In [1]: import numpy as np

In [2]: np.set_printoptions(precision=3, suppress=True, linewidth=200, sign=" ")

In [3]: J = np.load("sample3.npy")

In [4]: J
Out[4]: 
array([[ 2, -1,  3, -2,  1,  0,  1,  2,  2],
       [ 0, -2,  1, -3,  0,  3, -1,  3,  1],
       [ 0,  0, -2,  2,  3, -2,  1,  2,  3],
       [ 0,  0,  0, -3, -3,  3, -1, -3,  1],
       [ 0,  0,  0,  0,  1,  3,  1,  3,  3],
       [ 0,  0,  0,  0,  0,  3, -3,  1, -3],
       [ 0,  0,  0,  0,  0,  0, -2,  2,  1],
       [ 0,  0,  0,  0,  0,  0,  0,  1, -3],
       [ 0,  0,  0,  0,  0,  0,  0,  0,  2]])

In [5]: # triangular, det is the product of the diagonal

In [6]: np.linalg.matrix_rank(J - J[0, 0] * np.eye(9))
Out[6]: np.int64(8)

In [7]: [int(np.linalg.matrix_rank(np.linalg.matrix_power(J, p))) for p in range(1, 10)]
Out[7]: [9, 9, 9, 9, 9, 9, 9, 9, 9]

In [8]: np.sort(np.linalg.eigvals(J))
Out[8]: array([-3., -2., -2., -2.,  1.,  1.,  2.,  2.,  3.])

In [9]: J @ J
Out[9]: 
array([[  4,   0,  -1,  11,  18, -12,   7,  20,  12],
       [  0,   4,  -4,  17,  12,  -8,  -1,   9, -19],
       [  0,   0,   4, -10,  -9,  13,   3,   1,  12],
       [  0,   0,   0,   9,   6,  -9,  -7,  -2, -11],
       [  0,   0,   0,   0,   1,  12, -10,  11,  -8],
       [  0,   0,   0,   0,   0,   9,  -3,  -2, -21],
       [  0,   0,   0,   0,   0,   0,   4,  -2,  -6],
       [  0,   0,   0,   0,   0,   0,   0,   1,  -9],
       [  0,   0,   0,   0,   0,   0,   0,   0,   4]])

In [10]: U, sv, vt = np.linalg.svd(J)

In [11]: np.argmax(sv[:-1] / (sv[1:] + 1e-6)) + 1
Out[11]: np.int64(8)

In [12]: sv
Out[12]: array([ 8.661,  8.416,  6.013,  4.461,  2.686,  1.901,  1.308,  0.749,  0.029])

In [13]: other = U[:, :8] @ np.diag(sv[:8]) @ vt[:8]

In [14]: round(float(np.linalg.norm(J - other) / np.linalg.norm(J)), 3)
Out[14]: 0.002

In [15]: other.round(3) + 0
Out[15]: 
array([[ 2.   , -1.   ,  3.   , -2.   ,  1.   ,  0.   ,  1.   ,  2.   ,  2.   ],
       [ 0.   , -2.   ,  1.   , -3.   ,  0.   ,  3.   , -1.   ,  3.   ,  1.   ],
       [ 0.   ,  0.   , -2.   ,  2.   ,  3.   , -2.   ,  1.   ,  2.   ,  3.   ],
       [ 0.   ,  0.   ,  0.   , -3.   , -3.   ,  3.   , -1.   , -3.   ,  1.   ],
       [ 0.001, -0.001,  0.   ,  0.001,  0.999,  3.   ,  1.   ,  3.   ,  3.   ],
       [-0.001,  0.001,  0.   , -0.001,  0.001,  3.   , -3.   ,  1.   , -3.   ],
       [ 0.002, -0.003, -0.001,  0.002, -0.002,  0.   , -2.   ,  2.   ,  1.   ],
       [-0.006,  0.007,  0.002, -0.005,  0.005, -0.001, -0.001,  0.999, -3.   ],
       [-0.014,  0.015,  0.005, -0.011,  0.011, -0.002, -0.002, -0.001,  2.   ]])

In [16]: np.linalg.matrix_rank(J, rtol=0.05)
Out[16]: np.int64(8)

In [17]: round(float(np.abs(J - other).max()), 3)
Out[17]: 0.015

In [18]: rng = np.random.default_rng(44)

In [19]: z = rng.permutation(9)

In [20]: other = J[:, z] * rng.choice([-1, 1], 9)

In [21]: other
Out[21]: 
array([[-2,  2, -3,  0, -1,  1, -1,  2,  2],
       [-3,  0, -1, -3,  0,  2,  1,  1,  3],
       [ 2,  0,  2,  2, -3,  0, -1,  3,  2],
       [-3,  0,  0, -3,  3,  0,  1,  1, -3],
       [ 0,  0,  0, -3, -1,  0, -1,  3,  3],
       [ 0,  0,  0, -3,  0,  0,  3, -3,  1],
       [ 0,  0,  0,  0,  0,  0,  2,  1,  2],
       [ 0,  0,  0,  0,  0,  0,  0, -3,  1],
       [ 0,  0,  0,  0,  0,  0,  0,  2,  0]])

In [22]: U, _, vt = np.linalg.svd(J.T @ other)

In [23]: np.round(np.linalg.lstsq(J, other)[0], 3) + 0
Out[23]: 
array([[ 0.,  1.,  0.,  0.,  0.,  0.,  0.,  0.,  0.],
       [ 0.,  0.,  0.,  0.,  0., -1.,  0.,  0.,  0.],
       [ 0.,  0., -1.,  0.,  0.,  0.,  0.,  0.,  0.],
       [ 1.,  0.,  0.,  0.,  0.,  0.,  0.,  0.,  0.],
       [ 0.,  0.,  0.,  0., -1.,  0.,  0.,  0.,  0.],
       [ 0.,  0.,  0., -1.,  0.,  0.,  0.,  0.,  0.],
       [ 0.,  0.,  0.,  0.,  0.,  0., -1.,  0.,  0.],
       [ 0.,  0.,  0.,  0.,  0.,  0.,  0.,  0.,  1.],
       [ 0.,  0.,  0.,  0.,  0.,  0.,  0.,  1.,  0.]])

In [24]: z
Out[24]: array([ 3,  0,  2,  5,  4,  1,  6,  8,  7])

In [25]: np.allclose(J, J.T)
Out[25]: False

In [26]: np.allclose(J @ J.T, J.T @ J)
Out[26]: False

In [27]: np.round(np.linalg.det(J), 3)
Out[27]: np.float64(288.0)

In [28]: round(float(np.abs(np.linalg.eigvals(J)).max()), 3)
Out[28]: 3.0

In [29]: other = np.linalg.inv(J)

In [30]: round(np.linalg.det(J) * np.linalg.det(other), 3)
Out[30]: np.float64(1.0)

In [31]: np.allclose(other, J.T)
Out[31]: False

In [32]: (np.abs(other) > 1e-9).astype(int)
Out[32]: 
array([[ 1,  1,  1,  1,  1,  1,  1,  1,  1],
       [ 0,  1,  1,  1,  1,  1,  1,  1,  1],
       [ 0,  0,  1,  1,  1,  1,  1,  1,  1],
       [ 0,  0,  0,  1,  1,  1,  1,  1,  1],
       [ 0,  0,  0,  0,  1,  1,  1,  1,  1],
       [ 0,  0,  0,  0,  0,  1,  1,  1,  1],
       [ 0,  0,  0,  0,  0,  0,  1,  1,  1],
       [ 0,  0,  0,  0,  0,  0,  0,  1,  1],
       [ 0,  0,  0,  0,  0,  0,  0,  0,  1]])

In [33]: np.round(J @ other, 3) + 0
Out[33]: 
array([[ 1.,  0.,  0.,  0.,  0.,  0.,  0.,  0.,  0.],
       [ 0.,  1.,  0.,  0.,  0.,  0.,  0.,  0.,  0.],
       [ 0.,  0.,  1.,  0.,  0.,  0.,  0.,  0.,  0.],
       [ 0.,  0.,  0.,  1.,  0.,  0.,  0.,  0.,  0.],
       [ 0.,  0.,  0.,  0.,  1.,  0.,  0.,  0.,  0.],
       [ 0.,  0.,  0.,  0.,  0.,  1.,  0.,  0.,  0.],
       [ 0.,  0.,  0.,  0.,  0.,  0.,  1.,  0.,  0.],
       [ 0.,  0.,  0.,  0.,  0.,  0.,  0.,  1.,  0.],
       [ 0.,  0.,  0.,  0.,  0.,  0.,  0.,  0.,  1.]])

In [34]: round(np.linalg.cond(J), 3)
Out[34]: np.float64(294.191)

In [35]: mat = np.loadtxt("run4.csv", delimiter=",")

In [36]: mat
Out[36]: 
array([[-0.011, -0.881,  0.872,  1.74 ],
       [ 0.022, -0.99 ,  0.95 ,  1.924],
       [ 0.013,  0.693, -0.689, -1.408],
       [-0.027,  0.15 , -0.159, -0.384],
       [ 0.014,  1.707, -1.755, -3.437],
       [-0.053, -0.898,  0.843,  1.684],
       [-0.011, -2.144,  2.151,  4.254],
       [-0.002,  0.733, -0.735, -1.426],
       [ 0.001,  0.211, -0.225, -0.428],
       [ 0.029, -0.997,  1.009,  1.93 ],
       [-0.002, -0.494,  0.516,  0.941],
       [-0.01 , -0.287,  0.318,  0.57 ],
       [-0.005,  0.284, -0.313, -0.599],
       [ 0.037, -0.28 ,  0.267,  0.514],
       [-0.006, -1.072,  1.107,  2.191],
       [ 0.009, -0.338,  0.348,  0.666],
       [-0.016,  0.218, -0.234, -0.411],
       [-0.013, -1.181,  1.149,  2.31 ],
       [-0.007, -2.802,  2.802,  5.616],
       [ 0.01 , -0.047,  0.053,  0.115],
       [ 0.012,  1.169, -1.176, -2.345],
       [-0.019,  1.708, -1.73 , -3.453],
       [ 0.018,  0.318, -0.346, -0.597],
       [ 0.005, -0.415,  0.429,  0.833],
       [-0.019,  1.343, -1.299, -2.642],
       [-0.013,  0.458, -0.479, -0.921],
       [ 0.007, -1.162,  1.189,  2.318],
       [-0.03 , -2.137,  2.129,  4.219],
       [ 0.018, -2.103,  2.103,  4.231],
       [-0.026, -0.721,  0.729,  1.456],
       [-0.006,  0.095, -0.096, -0.211],
       [-0.043, -0.646,  0.673,  1.404],
       [-0.005, -0.411,  0.444,  0.844],
       [-0.006, -1.392,  1.365,  2.691],
       [ 0.003, -1.198,  1.137,  2.281]])

In [37]: mat.mean(axis=0)
Out[37]: array([-0.004, -0.386,  0.381,  0.756])

In [38]: mat.sum(axis=0)
Out[38]: array([ -0.132, -13.509,  13.347,  26.47 ])

In [39]: np.round(np.linalg.norm(mat), 3)
Out[39]: np.float64(16.296)

In [40]: mat.shape
Out[40]: (35, 4)

In [41]: Xc = (mat - mat.mean(axis=0)) / mat.std(axis=0)

In [42]: Xc.std(axis=0)
Out[42]: array([ 1.,  1.,  1.,  1.])

In [43]: b = np.linalg.lstsq(np.delete(Xc, 2, axis=1), Xc[:, 2])[0]

In [44]: b.round(3) + 0
Out[44]: array([ 0.   , -0.313,  0.687])

In [45]: cov = mat.T @ mat

In [46]: round(float(np.trace(cov)), 3), round(float((mat ** 2).sum()), 3)
Out[46]: (265.57, 265.57)

In [47]: cov
Out[47]: 
array([[  0.013,   0.109,  -0.109,  -0.216],
       [  0.109,  44.595, -44.592, -88.66 ],
       [ -0.109, -44.592,  44.614,  88.684],
       [ -0.216, -88.66 ,  88.684, 176.349]])

In [48]: np.allclose(cov, cov.T)
Out[48]: True

In [49]: np.linalg.matrix_rank(cov)
Out[49]: np.int64(4)

In [50]: arr = np.load("dump.npy")

In [51]: arr
Out[51]: 
array([[  0.2,  -0.6,  -0.4,  -0.1,  -0.9,   0. ,  -1.5,  -2.1,  -0.3],
       [  0.7,   0.4,   0.6,   1. ,  -0.9,   0.1,   0.1,  -1.8,   0.9],
       [ -1. ,   0.6,  -1. ,   0.5,  -0.3,  -0.1,  -0.3,   0.4,   0.8],
       [  0.6,   1.2,   1.5,   0. ,   1.7,   1.3,   0.1,   0.1,  -1.2],
       [  0. ,   0.6,  -0.7,   0.1,  -0.5,   0.1,  -1.2,  -0.4,  -0.3],
       [ -0.2,   1.1,   0.8,  -0.7,   0.8,   0.4,  -0.1,   0.7,   0.6],
       [ -0.5,  -0.7,   0. ,   0.9,   0.2,   0.8,  -1.1,  -0.9,   0.5],
       [  0.3,  -0.6,   1.4,   0.5,  -2.3,  -1. ,   2.2,  -1.4,   0.1],
       [  0.6,   1.3,  -0.5,   1.2,  -0.5,   0. ,  -0.5,   1.2,   0.1],
       [ -0.2,  -0.8,   0.2,   0.1,   1.4,   0.3,  -0.1,   0.4,   0.2],
       [  1. ,   0.1,  -0.1,   0.1,  -0.8,   0.9,   1.2,  -1.2,  -1.5],
       [  1.3,  -1.5,   1.1,   1. ,  -1.3,  -0.6,  -1.3,  -0.3,   0.5],
       [  1.2,  -0.3,   0.4,   0.7,   0.7,   0.2,  -0.2,  -0.8,   0.2],
       [  1.3,  -0.4,   0. ,  -1.1,   0.9,  -2.2,   0.7,  -0.3,   0.3],
       [  0.7,   0.9,  -1.1,   0.7,  -0.1,   1.3,   0.9,  -0.9,   0.3],
       [ -0.2,  -1. ,   1.4,  -0.4,  -0.1,   2.2,  -0.5,  -0.6,  -0.6],
       [  0.3,   0.3,  -0.6,   0.5,  -0.2,  -0.4,  -1.4,  -0.2,  -0.5],
       [  1. ,   0.5,   0.8,  -0.2,  -1.9,   0.2,   1.3,  -0.9,   2.1],
       [  1. ,   0.5,  -0.5,   0.1,  -0.4,   2.6,   1.6,   0.9,   0.3],
       [ -0.7,  -0.3,  -0.5,   0.1,   0.7,   0.1,   0.2,   0. ,  -0.4],
       [  0.1,   0.6,   0. ,  -0.7,  -0.3,   0.6,   0.1,   3.1,  -1. ],
       [  0.9,  -0.4,  -0.6,  -2.3,  -0.4,  -0.5,   0.7,  -0.8,   0. ],
       [  0.4,  -0.1,   0.5,  -1.1,  -1.8,   2.1,  -1.6,  -0.8,  -0.4],
       [  1.5,   1.6,   0.3,   0.6,  -1.2,  -0.7,   0. ,   1.9,   0. ],
       [ -0.9,  -0.7,  -1.1,  -1.9,  -0.1,  -0.7,   0.8,  -0.7,   0.1],
       [  1.7,   0.2,  -0.4,   1.3,   0.9,  -1.7,  -0.8,   0.8,   0.7],
       [ -0.9,   1.1,  -0.5,   1.4,   0.7,  -0.2,   0. ,  -1.7,   1. ],
       [  0.9,   0.5,   1.2,   0.6,  -0.1,   0.1,  -1. ,  -0.9,  -0.3],
       [ -0.5,   1.2,   1.1,   1. ,  -0.9,  -1.9,   0.8,   0.7,  -0.5],
       [ -2.4,  -0.8,  -1.9,   1.6,  -0.1,  -1. ,   1.1,  -1.2,  -0.3],
       [ -0.8,   0. ,  -0.7,  -0.2,  -0.7,   0.7,   0.3,   1.9,  -0.1],
       [ -0.7,  -1.9,   0.6,   1.7,   0.3,  -1.9,  -1.1,   0.5,   1. ],
       [  0.1,  -0.5,   0.2,   0.5,  -0.7,   0.8,   0.3,  -1.4,   1.5],
       [ -1.1,   0.8,  -1.3,   0.5,  -0.7,   0.1,   0.8,  -1.4,   0. ],
       [ -3.5, -12. ,  11.5,   2. ,  -1. ,   4.5,   4.5,   5.5,   2.5],
       [  1.2,   0.4,   2. ,  -0.2,   1.3,  -1.9,  -0.7,   1.5,  -0.6],
       [ -3.3,  -0.6,   1.3,  -0.3,   1.3,   0.3,   1.2,  -0.1,   0. ],
       [ -0.5,   0.6,   1. ,  -1.1,  -1.6,   0.4,  -0.7,   1.8,  -0.7],
       [  0. ,  -0.5,   1.3,   0. ,  -0.3,   0.6,  -0.3,  -1.2,   1.2],
       [  0.9,   0. ,  -0.5,  -1. ,  -1.1,   1.2,  -0.9,   1.1,  -0.4],
       [  1.8,   0.5,   1.6,   0.1,   0.2,  -0.3,   0.5,  -1.4,  -0.6]])

In [52]: # row 34 dominates

In [53]: hat = arr @ np.linalg.solve(arr.T @ arr, arr.T)

In [54]: np.allclose(hat @ hat, hat)
Out[54]: True

In [55]: np.trace(hat)
Out[55]: np.float64(9.0)

In [56]: other = arr / np.sqrt((arr ** 2).mean(axis=1, keepdims=True))

In [57]: np.linalg.norm(other, axis=1)
Out[57]: 
array([ 3.,  3.,  3.,  3.,  3.,  3.,  3.,  3.,  3.,  3.,  3.,  3.,  3.,  3.,  3.,  3.,  3.,  3.,  3.,  3.,  3.,  3.,  3.,  3.,  3.,  3.,  3.,  3.,  3.,  3.,  3.,  3.,  3.,  3.,  3.,  3.,  3.,  3.,
        3.,  3.,  3.])
